In [1]: import numpy as np

In [2]: np.set_printoptions(suppress=True, linewidth=140)

In [3]: A2 = np.array([[1, 0], [2, 1]])

In [4]: arr = np.tile(A2, (2, 2))

In [5]: arr
Out[5]: 
array([[1, 0, 1, 0],
       [2, 1, 2, 1],
       [1, 0, 1, 0],
       [2, 1, 2, 1]])

In [6]: left, s, vt = np.linalg.svd(arr)

In [7]: np.argmax(s[:-1] / (s[1:] + 1e-6)) + 1
Out[7]: np.int64(2)

In [8]: A2 = left[:, :2] @ np.diag(s[:2]) @ vt[:2]

In [9]: round(float(np.linalg.norm(arr - A2, 2)), 1), round(s[2], 1)
Out[9]: (0.0, np.float64(0.0))

In [10]: round(np.linalg.norm(arr - A2) / np.linalg.norm(arr), 1)
Out[10]: np.float64(0.0)

In [11]: np.linalg.matrix_rank(A2)
Out[11]: np.int64(2)

In [12]: arr.reshape(2, -1)
Out[12]: 
array([[1, 0, 1, 0, 2, 1, 2, 1],
       [1, 0, 1, 0, 2, 1, 2, 1]])

In [13]: arr.reshape(4, 5)
Traceback (most recent call last):
  Cell In[13], line 1
    arr.reshape(4, 5)
ValueError: cannot reshape array of size 16 into shape (4,5)


In [14]: arr.reshape(-1, 2)
Out[14]: 
array([[1, 0],
       [1, 0],
       [2, 1],
       [2, 1],
       [1, 0],
       [1, 0],
       [2, 1],
       [2, 1]])

In [15]: blk = arr.reshape(4, 2, -1)

In [16]: blk.shape
Out[16]: (4, 2, 2)

In [17]: blk.sum(axis=1)
Out[17]: 
array([[2, 0],
       [4, 2],
       [2, 0],
       [4, 2]])

In [18]: blk[:, 0]
Out[18]: 
array([[1, 0],
       [2, 1],
       [1, 0],
       [2, 1]])

In [19]: blk.transpose(1, 0, 2)
Out[19]: 
array([[[1, 0],
        [2, 1],
        [1, 0],
        [2, 1]],

       [[1, 0],
        [2, 1],
        [1, 0],
        [2, 1]]])

In [20]: np.allclose(arr[:-1].T @ np.linalg.lstsq(arr[:-1].T, arr[-1])[0], arr[-1])
Out[20]: True

In [21]: np.unique(arr.round(6), axis=0).shape
Out[21]: (2, 4)

In [22]: np.round(np.trace(np.linalg.pinv(arr) @ arr), 1)
Out[22]: np.float64(2.0)

In [23]: np.abs(np.diag(np.linalg.qr(arr)[1])) > 1e-9
Out[23]: array([ True,  True, False, False])

In [24]: np.round(arr @ np.linalg.pinv(arr) @ arr, 1) + 0
Out[24]: 
array([[1., 0., 1., 0.],
       [2., 1., 2., 1.],
       [1., 0., 1., 0.],
       [2., 1., 2., 1.]])

In [25]: rank = np.linalg.matrix_rank(arr)

In [26]: rank
Out[26]: np.int64(2)

In [27]: null = np.linalg.svd(arr)[2][rank:].T

In [28]: [int(np.linalg.matrix_rank(arr[:i])) for i in range(1, len(arr) + 1)]
Out[28]: [1, 2, 2, 2]

In [29]: null.shape
Out[29]: (4, 2)

In [30]: print(np.round(null @ null.T, 1) + 0)
[[ 0.5  0.  -0.5  0. ]
 [ 0.   0.5  0.  -0.5]
 [-0.5  0.   0.5  0. ]
 [ 0.  -0.5  0.   0.5]]

In [31]: M = np.load("x.npy")

In [32]: M
Out[32]: 
array([[-0.9,  0.4, -0.6,  0.5],
       [ 0. ,  0.9,  0.2,  0. ],
       [ 0.8,  0.9, -0.4, -0.5],
       [-2.1,  0.5, -1.6,  1. ],
       [ 0.2, -1.2,  1.6, -0.1],
       [-2.4,  0.4, -1. ,  1.2],
       [ 3.1,  2. ,  0.1, -1.5],
       [ 0.4,  1.1,  1.1, -0.2],
       [-1.4, -0.1, -0.6,  0.7],
       [ 2.3, -2.1,  0.6, -1. ],
       [ 2.5, -0.2, -1. , -1.3],
       [ 0.7,  0.1, -0.4, -0.3],
       [-1.6,  0.2, -0.4,  0.8],
       [-3.1,  0.3, -0.3,  1.5],
       [-0.2,  1.9, -2. ,  0.2],
       [-0.4,  0.3,  0.7,  0.3]])

In [33]: rng = np.random.default_rng(6367)

In [34]: labels = rng.permutation(4)

In [35]: labels
Out[35]: array([0, 1, 2, 3])

In [36]: A2 = arr[labels][:, labels]

In [37]: np.diag(A2)
Out[37]: array([1, 1, 1, 1])

In [38]: feats = np.loadtxt("out0.csv", delimiter=",")

In [39]: feats
Out[39]: 
array([[ 3.7, -0.7, -5. , -2.4,  3. ],
       [ 2.7,  0.2, -5. , -2. ,  3. ],
       [ 3.1,  0. , -5.7, -2.2,  3.6],
       [ 2.7, -0.1, -5. , -2.1,  3. ],
       [ 2.6,  0.1, -5.4, -1.6,  3.4],
       [ 2.4, -0.3, -4.8, -2.4,  2.7],
       [ 2.9, -0.1, -5.8, -2.2,  2.7],
       [ 3.4,  0.6, -5.2, -2.3,  2.9],
       [ 3. ,  0.4, -4.5, -1.9,  3. ],
       [ 3.2, -0.1, -5.2, -1.6,  3.5],
       [ 2.9,  0.1, -4.9, -2.2,  3.5],
       [ 3. ,  0. , -4.8, -2.1,  2.3],
       [ 2.6, -0.2, -4.9, -1.7,  2.5],
       [ 3.3, -0.5, -5. , -2.5,  2.6],
       [ 5. , -5.4, -1.2,  0.6,  1.9],
       [ 4.8, -4.7, -1.2,  1.1,  2.4],
       [ 5.4, -4.8, -0.8,  0.9,  1.8],
       [ 5.6, -4.9, -1.4,  1.5,  1.9],
       [ 5.2, -5.4, -0.3,  0.9,  1.7],
       [ 5. , -5. , -1.3,  1. ,  2.2],
       [ 4.9, -5.4, -0.9,  0.8,  2.1],
       [ 5.7, -5.5, -1. ,  1.4,  2.1],
       [ 5.2, -4.8, -1.1,  1. ,  2. ],
       [ 5. , -4.6, -0.9,  0.7,  2. ],
       [ 4.7, -4.9, -1.5,  1.2,  1.9],
       [ 5. , -4.5, -1.5,  1. ,  2.2],
       [ 5.3, -4.9, -1.5,  0.8,  2. ],
       [ 5.3, -5.5, -1. ,  0.8,  1.8]])

In [40]: cen = feats - feats.mean(axis=0)

In [41]: evecs = np.linalg.svd(cen)[2][:2]

In [42]: A2 = cen - cen @ evecs.T @ evecs

In [43]: np.round(np.cov(cen @ evecs.T, rowvar=False), 1) + 0
Out[43]: 
array([[14.6,  0. ],
       [ 0. ,  0.1]])

In [44]: np.round((cen @ evecs.T).std(axis=0), 1)
Out[44]: array([3.7, 0.4])

In [45]: print(np.round(np.diag(evecs.T @ evecs), 1))
[0.1 0.4 0.4 0.6 0.4]

In [46]: np.round(A2.std(axis=0), 1)
Out[46]: array([0.3, 0.2, 0.2, 0.2, 0.2])
